$ python -q
>>> import numpy as np
>>> np.set_printoptions(precision=2, suppress=True, linewidth=200)
>>> feats = np.tril(np.array([[-1, 2, -1, 1, 2],
...     [2, -2, -2, 2, 0],
...     [2, 2, -2, -2, 2],
...     [-2, -1, 1, -1, 2],
...     [0, 2, 0, -2, 2]]), -1) + np.eye(5, dtype=int)
>>> print(feats)
[[ 1  0  0  0  0]
 [ 2  1  0  0  0]
 [ 2  2  1  0  0]
 [-2 -1  1  1  0]
 [ 0  2  0 -2  1]]
>>> q, vecs = np.linalg.qr(feats[:, :4])[0], np.linalg.qr(feats[:, 4:])[0]
>>> sigma = np.linalg.svd(q.T @ vecs, compute_uv=False)
>>> print((sigma > 0.9).sum())
1
>>> print(np.round(np.linalg.norm(q @ q.T - vecs @ vecs.T, 2), 2))
1.0
>>> J = np.load("dump.npy")
>>> print(J)
[[0 3 3 1 3 2]
 [2 0 3 3 1 3]
 [3 2 0 3 3 1]
 [1 3 2 0 3 3]
 [3 1 3 2 0 3]
 [3 3 1 3 2 0]]
>>> print(np.argsort(-np.linalg.norm(J, axis=0).round(6), kind="stable")[:3])
[0 1 2]
>>> print([round(float(x), 2) for x in np.linalg.svd(J, compute_uv=False)[:3]])
[12.0, 4.58, 4.58]
>>> print(np.linalg.matrix_rank(J, rtol=0.1))
5
>>> print(round(float(np.abs(np.linalg.eigvals(J)).max()), 2))
12.0
>>> print(np.allclose(J, J.T))
False
>>> print(np.trace(J))
0
>>> other = J / np.sqrt((J ** 2).mean(axis=1, keepdims=True))
>>> print(np.linalg.matrix_rank(other) == np.linalg.matrix_rank(J))
True
>>> print(J - J.mean(axis=1, keepdims=True))
[[-2.  1.  1. -1.  1.  0.]
 [ 0. -2.  1.  1. -1.  1.]
 [ 1.  0. -2.  1.  1. -1.]
 [-1.  1.  0. -2.  1.  1.]
 [ 1. -1.  1.  0. -2.  1.]
 [ 1.  1. -1.  1.  0. -2.]]
>>> m1 = np.load("arr.npy")
>>> print(m1)
[[  0.41   6.7   12.96]
 [  2.75   4.99 -11.95]
 [  2.29   3.45 -13.51]
 [  0.64   5.12  13.74]
 [ -1.71  17.13  -2.11]
 [  0.6   18.39  -0.34]
 [  1.24   6.02  12.61]
 [  3.38   3.6  -13.56]
 [ -0.74   6.94  13.24]
 [  1.28   3.13  14.05]
 [  3.3    4.25 -12.52]
 [  1.09   5.4   12.48]
 [  2.82   3.69 -13.29]
 [ -0.3   18.84  -0.32]
 [  2.3    5.63  10.89]
 [  0.58  15.54   1.32]
 [  2.26   4.64 -12.54]
 [  2.34   3.38 -12.99]
 [ -0.45  17.51  -0.48]
 [  1.05   4.49  14.68]
 [ -0.07  17.21   0.53]
 [  2.85   4.35 -13.97]
 [  0.18   5.15  11.87]
 [  0.62   4.79  13.74]
 [  1.85   4.62 -12.81]
 [  2.85   4.41 -12.38]
 [  0.21   4.64  12.22]]
>>> other = np.c_[m1[:, :2] @ np.array([[3, 2], [3, 1]]), np.array([1, -2, 1, 2, 0, 0, -2, 2, 2, 2, 2, 1, 0, 1, -1, -2, 2, 2, -1, 2, 1, 1, 2, -2, -2, 0, -1])]
>>> print(other)
[[21.33  7.52  1.  ]
 [23.22 10.49 -2.  ]
 [17.22  8.03  1.  ]
 [17.28  6.4   2.  ]
 [46.26 13.71  0.  ]
 [56.97 19.59  0.  ]
 [21.78  8.5  -2.  ]
 [20.94 10.36  2.  ]
 [18.6   5.46  2.  ]
 [13.23  5.69  2.  ]
 [22.65 10.85  2.  ]
 [19.47  7.58  1.  ]
 [19.53  9.33  0.  ]
 [55.62 18.24  1.  ]
 [23.79 10.23 -1.  ]
 [48.36 16.7  -2.  ]
 [20.7   9.16  2.  ]
 [17.16  8.06  2.  ]
 [51.18 16.61 -1.  ]
 [16.62  6.59  2.  ]
 [51.42 17.07  1.  ]
 [21.6  10.05  1.  ]
 [15.99  5.51  2.  ]
 [16.23  6.03 -2.  ]
 [19.41  8.32 -2.  ]
 [21.78 10.11  0.  ]
 [14.55  5.06 -1.  ]]
>>> print(np.linalg.matrix_rank(other))
3
>>> print(np.linalg.matrix_rank(np.c_[m1, other]))
4
>>> print(np.linalg.norm(np.linalg.qr(m1)[0].T @ other, axis=0) ** 2 / ((other ** 2).sum(axis=0) + 1e-12))
[1.   1.   0.06]
>>> W2 = m1[[12, 1]].astype(float)
>>> for _ in range(6):
...     lab = np.linalg.norm(m1[:, None] - W2, axis=-1).argmin(axis=1)
...     W2 = np.array([m1[lab == j].mean(axis=0) for j in range(2)])
... 
>>> print(lab)
[1 0 0 1 1 1 1 0 1 1 0 1 0 1 1 1 0 0 1 1 1 0 1 1 0 0 1]
>>> print(np.abs(W2[1] - W2[0]).argmax())
2
>>> print(np.bincount(lab))
[10 17]
>>> print(W2)
[[  2.67   4.14 -12.95]
 [  0.41   9.57   8.3 ]]
>>> other = W2 / np.sqrt((W2 ** 2).mean(axis=1, keepdims=True))
>>> print(np.linalg.norm(other, axis=1))
[1.73 1.73]
>>> print(np.linalg.matrix_rank(W2 - W2.mean(axis=1, keepdims=True)))
2
>>> print(other[0])
[ 0.33  0.52 -1.62]
>>> print(W2 - W2.mean(axis=1, keepdims=True))
[[  4.72   6.19 -10.9 ]
 [ -5.68   3.48   2.21]]
>>> E = np.load("data.npy")
>>> print(E)
[[-1.  1.  0.]
 [ 0. -1.  1.]
 [ 0.  0. -1.]]
>>> # triangular, det is the product of the diagonal
>>> hat = np.triu(np.array([[0, 3, 2], [0, 1, 2], [3, 3, 2]]), 1) + np.eye(3)
>>> other = hat @ E @ np.linalg.inv(hat)
>>> print(hat @ E - E @ hat)
[[0. 0. 1.]
 [0. 0. 0.]
 [0. 0. 0.]]
>>> print(np.linalg.matrix_rank(other))
3
>>> print(np.trace(other), np.trace(E))
-3.0 -3.0
>>> print(other)
[[-1.  1.  1.]
 [ 0. -1.  1.]
 [ 0.  0. -1.]]
>>> print(np.sort(np.linalg.eigvals(E)))
[-1. -1. -1.]
>>> print(np.prod(np.diag(E)), round(np.linalg.det(E), 2))
-1.0 -1.0
>>> print(E @ E)
[[ 1. -2.  1.]
 [ 0.  1. -2.]
 [ 0.  0.  1.]]
>>> print([int(np.linalg.matrix_rank(np.linalg.matrix_power(E, p))) for p in range(1, 4)])
[3, 3, 3]
>>> vec = np.array([2, -1, -1, -3, 2])
>>> target = feats @ vec
>>> print(target)
[ 2  3  1 -7  6]
>>> print(np.linalg.solve(feats, target + feats[:, 4]))
[ 2. -1. -1. -3.  3.]
>>> print(np.linalg.solve(feats.T, feats[4]))
[0. 0. 0. 0. 1.]
>>> print(np.linalg.solve(feats, target))
[ 2. -1. -1. -3.  2.]
>>> vec = np.array([6, 4, 7])
>>> print(np.linalg.norm(E @ vec) <= np.linalg.norm(E, 2) * np.linalg.norm(vec) + 1e-9)
True
>>> print((E @ vec).argmax())
1
>>> print(E @ np.eye(3)[1])
[ 1. -1.  0.]
>>> print(np.einsum("ij,j->i", E, vec))
[-2.  3. -7.]
>>> print(E * vec)
[[-6.  4.  0.]
 [ 0. -4.  7.]
 [ 0.  0. -7.]]
>>> print(np.sign((E @ vec).round(6)))
[-1.  1. -1.]
>>> print(E @ vec)
[-2.  3. -7.]
>>> mat = np.array([[-1.2, 0.7, -0.1, 0.7, 0.2],
...     [1.1, -0.6, 0.3, -0.3, 1.6],
...     [-0.3, 1.2, 0.9, 0.4, -1.2],
...     [-0.5, -1.0, 0.3, -1.3, 1.8],
...     [1.5, 0.1, 0.4, 0.5, 0.9],
...     [2.7, -0.3, -1.8, -1.0, 0.3],
...     [0.3, 2.1, 0.9, -3.0, 0.3]])
>>> mat[:, 4] *= 5
>>> print(mat)
[[-1.2  0.7 -0.1  0.7  1. ]
 [ 1.1 -0.6  0.3 -0.3  8. ]
 [-0.3  1.2  0.9  0.4 -6. ]
 [-0.5 -1.   0.3 -1.3  9. ]
 [ 1.5  0.1  0.4  0.5  4.5]
 [ 2.7 -0.3 -1.8 -1.   1.5]
 [ 0.3  2.1  0.9 -3.   1.5]]
>>> # column 4 is much longer than the rest
>>> vec = np.array([2, 2, 0, 1, 2])
>>> target = mat @ vec
>>> print(np.round(np.linalg.lstsq(mat, target)[0], 2) + 0)
[2. 2. 0. 1. 2.]
>>> print(np.round(np.linalg.solve(mat.T @ mat, mat.T @ target), 2) + 0)
[2. 2. 0. 1. 2.]
>>> print(target)
[ 1.7 16.7 -9.8 13.7 12.7  6.8  4.8]
>>> rng = np.random.default_rng(6556)
>>> target = target + 0.1 * rng.normal(size=7)
>>> print(target)
[ 1.56 16.81 -9.84 13.83 12.49  6.71  4.64]
>>> beta, *_ = np.linalg.lstsq(mat, target)
>>> print(np.round(np.linalg.norm(target - mat @ beta), 2))
0.15
>>> print(np.round(mat.T @ (target - mat @ beta), 2) + 0)
[0. 0. 0. 0. 0.]
>>> print([round(float(np.linalg.norm(np.linalg.solve(mat.T @ mat + lam * np.eye(5), mat.T @ target))), 2) for lam in (0, 1, 10, 100)])
[3.47, 2.97, 2.05, 1.29]
>>> blk = np.stack([mat, -2 * mat, mat[::-1]])
>>> print(np.linalg.matrix_rank(blk))
[5 5 5]
>>> print((blk @ mat.T).shape)
(3, 7, 7)
>>> print(np.linalg.norm(blk, axis=(1, 2)))
[15.65 31.31 15.65]
>>> hat = mat @ np.linalg.solve(mat.T @ mat, mat.T)
>>> print(np.allclose(hat @ hat, hat))
True
>>> print(round(float(np.trace(hat)), 2))
5.0
>>> print(hat @ mat[:, 0])
[-1.2  1.1 -0.3 -0.5  1.5  2.7  0.3]
>>> print(np.round(np.linalg.eigvalsh(hat), 2) + 0)
[0. 0. 1. 1. 1. 1. 1.]
>>> F = np.load("case10.npy")
>>> print(F)
[[ 1.6  0.4 -1.6 -1.4]
 [ 0.   1.3  0.6 -0.2]
 [-0.9 -0.1 -0.2  1.5]
 [ 1.3 -2.4  0.   0.7]
 [ 1.3  0.4  0.7 -1.8]
 [-1.2 -1.2  0.5  0.6]
 [ 0.   0.1  0.3 -1.8]
 [-1.7  0.2  0.2 -0.2]
 [ 0.4 -1.2  0.3  0. ]
 [ 0.3  3.  -1.8 -0.6]
 [-0.5 -0.9 -0.1  0.1]
 [ 0.8  0.9 -2.5 -0.8]
 [ 1.3  0.1  0.8 -1.1]
 [ 0.  -0.2  1.5  0.5]
 [ 0.2 -0.8  1.1 -0.7]
 [ 0.4 -2.6 -1.  -0.2]
 [-1.  -0.6  0.4 -0.6]
 [ 1.3 -0.6 -1.1  0. ]
 [-1.  -1.6 -0.5  0.1]]
>>> hat = F @ np.linalg.solve(F.T @ F, F.T)
>>> print(np.round(np.linalg.eigvalsh(hat), 2) + 0)
[0. 0. 0. 0. 0. 0. 0. 0. 0. 0. 0. 0. 0. 0. 0. 1. 1. 1. 1.]
>>> print(np.allclose(hat @ hat, hat))
True
>>> print(np.round(np.trace(hat), 2))
4.0
>>> print(np.linalg.matrix_rank(np.eye(19) - hat))
15
>>> print(np.diag(hat))
[0.26 0.09 0.17 0.35 0.29 0.12 0.29 0.24 0.06 0.37 0.05 0.33 0.2  0.15 0.13 0.34 0.18 0.16 0.22]
>>> other = np.c_[F[:, :1] @ np.array([[0]]), np.array([9, -9, 8, 0, 0, -6, 9, 2, 4, -5, -7, -3, 2, 0, 8, 6, 8, -9, 3])]
>>> print(other)
[[ 0.  9.]
 [ 0. -9.]
 [ 0.  8.]
 [ 0.  0.]
 [ 0.  0.]
 [ 0. -6.]
 [ 0.  9.]
 [ 0.  2.]
 [ 0.  4.]
 [ 0. -5.]
 [ 0. -7.]
 [ 0. -3.]
 [ 0.  2.]
 [ 0.  0.]
 [ 0.  8.]
 [ 0.  6.]
 [ 0.  8.]
 [ 0. -9.]
 [ 0.  3.]]
>>> print(np.linalg.matrix_rank(np.c_[F, other]))
5
>>> print(np.linalg.norm(np.linalg.qr(F)[0].T @ other, axis=0) ** 2 / ((other ** 2).sum(axis=0) + 1e-12))
[0.   0.25]
>>> print(np.linalg.norm(other - F @ np.linalg.lstsq(F, other)[0], axis=0))
[ 0.   22.92]
>>> C2 = other.T @ other
>>> print(np.linalg.svd(other, compute_uv=False) ** 2)
[704.   0.]
>>> print(C2)
[[  0.   0.]
 [  0. 704.]]
>>> print(np.allclose(C2, C2.T))
True
>>> print(np.linalg.matrix_rank(C2))
1
>>> Ac = (m1 - m1.mean(axis=0)) / m1.std(axis=0)
>>> print(Ac.std(axis=0))
[1. 1. 1.]
>>> print(np.argwhere(np.abs(Ac) > 2))
[[ 4  0]
 [ 5  1]
 [13  1]]
>>> beta = np.linalg.lstsq(np.delete(Ac, 2, axis=1), Ac[:, 2])[0]
>>> print(np.abs(beta).argmax())
0
>>> print(round(1 - np.var(Ac[:, 2] - np.delete(Ac, 2, axis=1) @ beta), 2))
0.58
>>> arr = np.load("mat.npy")
>>> print(arr)
[[-3  0  2  0]
 [ 0 -3  0  2]
 [-1  0  0  0]
 [ 0 -1  0  0]]
>>> # 2 blocks once reordered
>>> vec = np.array([-3, -8, 9, 5])
>>> target = arr @ vec
>>> beta, lr = np.zeros(4), 1 / np.linalg.norm(arr, 2) ** 2
>>> for i in range(50):
...     beta -= lr * arr.T @ (arr @ beta - target)
...     if i % 10 == 0: print(i, round(np.linalg.norm(arr @ beta - target), 2))
... 
0 3.21
10 2.59
20 2.09
30 1.69
40 1.36
>>> print(beta)
[-4.09 -8.01  7.24  4.99]
>>> print(np.linalg.matrix_power(arr, 4))
[[ 31   0 -30   0]
 [  0  31   0 -30]
 [ 15   0 -14   0]
 [  0  15   0 -14]]
>>> print(np.trace(arr))
-6
>>> print((arr + arr.T) / 2)
[[-3.   0.   0.5  0. ]
 [ 0.  -3.   0.   0.5]
 [ 0.5  0.   0.   0. ]
 [ 0.   0.5  0.   0. ]]
>>> print(np.sort(np.abs(np.linalg.eigvals(arr))))
[1. 1. 2. 2.]
>>> print(round(np.linalg.det(arr), 2))
4.0
>>> print(round(np.abs(np.linalg.eigvals(arr)).max(), 2))
2.0
>>> print(np.allclose(arr @ arr.T, arr.T @ arr))
False
>>> print((arr - arr.T) / 2)
[[ 0.   0.   1.5  0. ]
 [ 0.   0.   0.   1.5]
 [-1.5  0.   0.   0. ]
 [ 0.  -1.5  0.   0. ]]
